% ipython --no-banner

In [1]: import numpy as np

In [2]: np.set_printoptions(precision=3, suppress=True, linewidth=200, sign=" ")

In [3]: X = np.load("m.npy")

In [4]: X
Out[4]: 
array([[  2,  -1,  -4,   0,  -3],
       [ -4,  -2,   2,   0,   3],
       [  1,   5,   3,   4,  -4],
       [  1,   5,   3,   4,  -4],
       [  6,   2,   7,   5,  -7],
       [  0,   0,   0,   0,   0],
       [  8,   1,   3,   5, -10],
       [  5,  -1,   4,   0,  -3],
       [  2,  -1,  -4,   0,  -3],
       [ -4,  -2,   2,   0,   3]])

In [5]: proj = X @ np.linalg.solve(X.T @ X, X.T)

In [6]: np.round(proj @ X[:, 3], 3) + 0
Out[6]: array([ 0.,  0.,  4.,  4.,  5.,  0.,  5.,  0.,  0.,  0.])

In [7]: proj.round(3) + 0
Out[7]: 
array([[ 0.4,  0. ,  0. ,  0. , -0.2,  0. ,  0.2,  0. ,  0.4,  0. ],
       [ 0. ,  0.5,  0. ,  0. ,  0. ,  0. ,  0. ,  0. ,  0. ,  0.5],
       [ 0. ,  0. ,  0.5,  0.5,  0. ,  0. ,  0. ,  0. ,  0. ,  0. ],
       [ 0. ,  0. ,  0.5,  0.5,  0. ,  0. ,  0. ,  0. ,  0. ,  0. ],
       [-0.2,  0. ,  0. ,  0. ,  0.6,  0. ,  0.4,  0. , -0.2,  0. ],
       [ 0. ,  0. ,  0. ,  0. ,  0. ,  0. ,  0. ,  0. ,  0. ,  0. ],
       [ 0.2,  0. ,  0. ,  0. ,  0.4,  0. ,  0.6,  0. ,  0.2,  0. ],
       [ 0. ,  0. ,  0. ,  0. ,  0. ,  0. ,  0. ,  1. ,  0. ,  0. ],
       [ 0.4,  0. ,  0. ,  0. , -0.2,  0. ,  0.2,  0. ,  0.4,  0. ],
       [ 0. ,  0.5,  0. ,  0. ,  0. ,  0. ,  0. ,  0. ,  0. ,  0.5]])

In [8]: np.round(np.linalg.eigvalsh(proj), 3) + 0
Out[8]: array([ 0.,  0.,  0.,  0.,  0.,  1.,  1.,  1.,  1.,  1.])
